% python3 -q
>>> import numpy as np
>>> import numpy.linalg as la
>>> np.set_printoptions(precision=1, suppress=True, linewidth=200, sign=" ")
>>> def rd(a):
...     return np.round(a, 1) + 0
... 
>>> J = np.loadtxt("block16.csv", delimiter=",")
>>> J
array([[ -8.5,   6.2, -16.6],
       [ -7.4,   5.4, -15.5],
       [ -4.4,   3. , -12.3],
       [ -3.8,   2.6, -11.5],
       [  0.6,  -0.8,  -5.6],
       [  0.7,  -0.8,  -5.6],
       [  2. ,  -1.5,  -1.7],
       [  1.8,  -1.3,  -1.1],
       [  1.6,  -1.1,  -0.8],
       [  1.6,  -1.1,  -0.8],
       [  1.4,  -1. ,  -0.6],
       [  1.4,  -1. ,  -0.6],
       [  0.9,  -0.6,  -0.3],
       [ -1.7,   0.8,   0.2],
       [ -2.5,   0.9,   0.3],
       [ -3.1,   0.2,   0.5],
       [ -3.1,   0.1,   0.6],
       [ -2.3,  -3. ,   1.8],
       [ -0.2,  -6.9,   3.4],
       [  1.1,  -9. ,   4.2],
       [  6.8, -17.5,   8. ],
       [  8.3, -19.7,   8.9],
       [  8.6, -20. ,   9.1],
       [  9.3, -21. ,   9.6]])
>>> gram = np.cov(J, rowvar=False)
>>> rd(np.median(J, axis=0))
array([ 0.8, -1. , -0.4])
>>> rd(J.std(axis=0))
array([ 4.5,  7.8,  7. ])
>>> np.argsort(-J.std(axis=0).round(6), kind="stable")
array([ 1,  2,  0])
>>> rd(np.corrcoef(J[:, 2], J[:, 1])[0, 1])
np.float64(-0.8)
>>> rd(la.eigvalsh(gram)[::-1])
array([ 123.5,    9.5,    3. ])
>>> rd(np.corrcoef(J.T))
array([[ 1. , -0.9,  0.8],
       [-0.9,  1. , -0.8],
       [ 0.8, -0.8,  1. ]])
>>> rd(gram)
array([[ 21.1, -32.7,  27.7],
       [-32.7,  63.1, -47.7],
       [ 27.7, -47.7,  51.8]])
